% ipython --no-banner

In [1]: import numpy as np

In [2]: np.set_printoptions(precision=3, suppress=True, linewidth=140, sign=" ")

In [3]: def rd(a):
   ...:     return np.round(a, 3) + 0
   ...: 

In [4]: K = np.load("m.npy")

In [5]: print(K)
[[-0.8  1.6 -0.1  2.1  0.7 -1.1  2.8 -2.1 -2. ]
 [ 1.7 -1.1 -0.5  0.2 -0.6 -0.7  0.   0.2 -1.5]
 [-0.1  0.8  0.  -0.5 -0.3 -0.2  1.3  2.  -3.5]
 [-2.  -1.6 -1.1  0.3 -0.8  1.1  0.2 -1.5 -4. ]
 [-0.4 -0.3  0.5  0.2 -2.2  0.1  0.4  0.5  0. ]
 [-2.4 -1.1  0.2  0.9 -1.  -0.5 -0.8  0.4  8. ]
 [-0.4  1.4  1.5 -1.3 -0.9 -0.5 -0.9  0.   6. ]
 [-0.5  0.4  0.1  0.2  1.6  0.6  0.3  0.7 -4. ]
 [ 1.2  1.6  0.  -1.8 -0.1 -1.1  0.5  0.1  1.5]
 [-0.1 -0.5 -1.7 -0.2  1.3 -1.8  1.  -0.8  4.5]
 [-1.5  0.3 -0.7  0.2 -0.8  0.3 -0.7  1.4 -5. ]
 [ 0.1  1.7  1.   0.   0.2 -0.8  0.  -0.9 -4. ]]

In [6]: w1 = np.array([[-8, -7],
   ...:     [-7, -5],
   ...:     [4, -5],
   ...:     [-2, -8],
   ...:     [4, -8],
   ...:     [-3, 2],
   ...:     [9, -4],
   ...:     [-9, 5],
   ...:     [-9, 9]])

In [7]: beta = np.array([2, 2])

In [8]: act = np.maximum(K @ w1 + beta, 0)

In [9]: (act > 0).astype(int)
Out[9]: 
array([[ 1,  0],
       [ 1,  0],
       [ 1,  0],
       [ 1,  0],
       [ 0,  1],
       [ 0,  1],
       [ 0,  1],
       [ 1,  0],
       [ 0,  1],
       [ 0,  1],
       [ 1,  0],
       [ 1,  0]])

In [10]: rd(act)
Out[10]: 
array([[  60.8,    0. ],
       [   5.1,    0. ],
       [  22.8,    0. ],
       [  69. ,    0. ],
       [   0. ,   20.9],
       [   0. ,  100.3],
       [   0. ,   64.5],
       [  40.2,    0. ],
       [   0. ,   10.6],
       [   0. ,   33.8],
       [  30.7,    0. ],
       [  40.6,    0. ]])

In [11]: cent = np.array([[-2, 3], [-2, 2]])

In [12]: w1 @ cent
Out[12]: 
array([[ 30, -38],
       [ 24, -31],
       [  2,   2],
       [ 20, -22],
       [  8,  -4],
       [  2,  -5],
       [-10,  19],
       [  8, -17],
       [  0,  -9]])

In [13]: print((act @ cent).round(6).argmax(axis=1))
[ 1  1  1  1  1  1  1  1  1  1  1  1]

In [14]: Q, R = np.linalg.qr(K)

In [15]: rd(Q @ R)
Out[15]: 
array([[-0.8,  1.6, -0.1,  2.1,  0.7, -1.1,  2.8, -2.1, -2. ],
       [ 1.7, -1.1, -0.5,  0.2, -0.6, -0.7,  0. ,  0.2, -1.5],
       [-0.1,  0.8,  0. , -0.5, -0.3, -0.2,  1.3,  2. , -3.5],
       [-2. , -1.6, -1.1,  0.3, -0.8,  1.1,  0.2, -1.5, -4. ],
       [-0.4, -0.3,  0.5,  0.2, -2.2,  0.1,  0.4,  0.5,  0. ],
       [-2.4, -1.1,  0.2,  0.9, -1. , -0.5, -0.8,  0.4,  8. ],
       [-0.4,  1.4,  1.5, -1.3, -0.9, -0.5, -0.9,  0. ,  6. ],
       [-0.5,  0.4,  0.1,  0.2,  1.6,  0.6,  0.3,  0.7, -4. ],
       [ 1.2,  1.6,  0. , -1.8, -0.1, -1.1,  0.5,  0.1,  1.5],
       [-0.1, -0.5, -1.7, -0.2,  1.3, -1.8,  1. , -0.8,  4.5],
       [-1.5,  0.3, -0.7,  0.2, -0.8,  0.3, -0.7,  1.4, -5. ],
       [ 0.1,  1.7,  1. ,  0. ,  0.2, -0.8,  0. , -0.9, -4. ]])

In [16]: feats = np.load("run18.npy")

In [17]: feats
Out[17]: 
array([[ 0,  0,  1,  0,  0],
       [ 0,  0,  0,  1,  0],
       [ 1,  0,  0,  0,  0],
       [ 0,  1,  0,  0,  0],
       [ 0,  0,  0,  0,  0]])

In [18]: left, s, Vh = np.linalg.svd(feats)

In [19]: vecs = Vh[:(s > 1e-8).sum()]

In [20]: rng = np.random.default_rng(3802)

In [21]: x = feats[4] + -2 * feats[0] + rng.integers(2) * np.eye(5)[0]

In [22]: x
Out[22]: array([ 0.,  0., -2.,  0.,  0.])

In [23]: np.diag(vecs.T @ vecs)
Out[23]: array([ 1.,  1.,  1.,  1.,  0.])

In [24]: np.allclose(vecs.T @ vecs @ x, x)
Out[24]: True

In [25]: np.all(np.linalg.eigvalsh(feats) > 0)
Out[25]: np.False_

In [26]: [round(float(np.linalg.det(feats[:i, :i])), 2) + 0 for i in range(1, 6)]
Out[26]: [0.0, 0.0, 0.0, 1.0, 0.0]

In [27]: rd(np.linalg.eigvalsh(feats).min())
Out[27]: np.float64(-1.0)

In [28]: left, s = np.linalg.svd(feats)
ValueError: too many values to unpack (expected 2)


In [29]: left, s, Vh = np.linalg.svd(feats, full_matrices=False)

In [30]: np.cumsum(s ** 2) / np.sum(s ** 2)
Out[30]: array([ 0.25,  0.5 ,  0.75,  1.  ,  1.  ])

In [31]: np.allclose(left * s @ Vh, feats)
Out[31]: True

In [32]: Vh @ Vh.T
Out[32]: 
array([[ 1.,  0.,  0.,  0.,  0.],
       [ 0.,  1.,  0.,  0.,  0.],
       [ 0.,  0.,  1.,  0.,  0.],
       [ 0.,  0.,  0.,  1.,  0.],
       [ 0.,  0.,  0.,  0.,  1.]])

In [33]: left.T @ left
Out[33]: 
array([[ 1.,  0.,  0.,  0.,  0.],
       [ 0.,  1.,  0.,  0.,  0.],
       [ 0.,  0.,  1.,  0.,  0.],
       [ 0.,  0.,  0.,  1.,  0.],
       [ 0.,  0.,  0.,  0.,  1.]])

In [34]: left.T @ feats @ Vh.T
Out[34]: 
array([[ 1.,  0.,  0.,  0.,  0.],
       [ 0.,  1.,  0.,  0.,  0.],
       [ 0.,  0.,  1.,  0.,  0.],
       [ 0.,  0.,  0.,  1.,  0.],
       [ 0.,  0.,  0.,  0.,  0.]])

In [35]: s
Out[35]: array([ 1.,  1.,  1.,  1.,  0.])

In [36]: s / s[0]
Out[36]: array([ 1.,  1.,  1.,  1.,  0.])

In [37]: left, s, Vh = np.linalg.svd(feats)

In [38]: np.argmax(s[:-1] / (s[1:] + 1e-6)) + 1
Out[38]: np.int64(4)

In [39]: s
Out[39]: array([ 1.,  1.,  1.,  1.,  0.])

In [40]: A2 = left[:, :4] @ np.diag(s[:4]) @ Vh[:4]

In [41]: rd(np.linalg.norm(feats - A2) / np.linalg.norm(feats))
Out[41]: np.float64(0.0)

In [42]: A2
Out[42]: 
array([[ 0.,  0.,  1.,  0.,  0.],
       [ 0.,  0.,  0.,  1.,  0.],
       [ 1.,  0.,  0.,  0.,  0.],
       [ 0.,  1.,  0.,  0.,  0.],
       [ 0.,  0.,  0.,  0.,  0.]])

In [43]: np.linalg.matrix_rank(A2)
Out[43]: np.int64(4)

In [44]: rd(np.linalg.norm(feats - A2, 2)), s[4]
Out[44]: (np.float64(0.0), np.float64(0.0))

In [45]: np.abs(feats - A2).max()
Out[45]: np.float64(0.0)
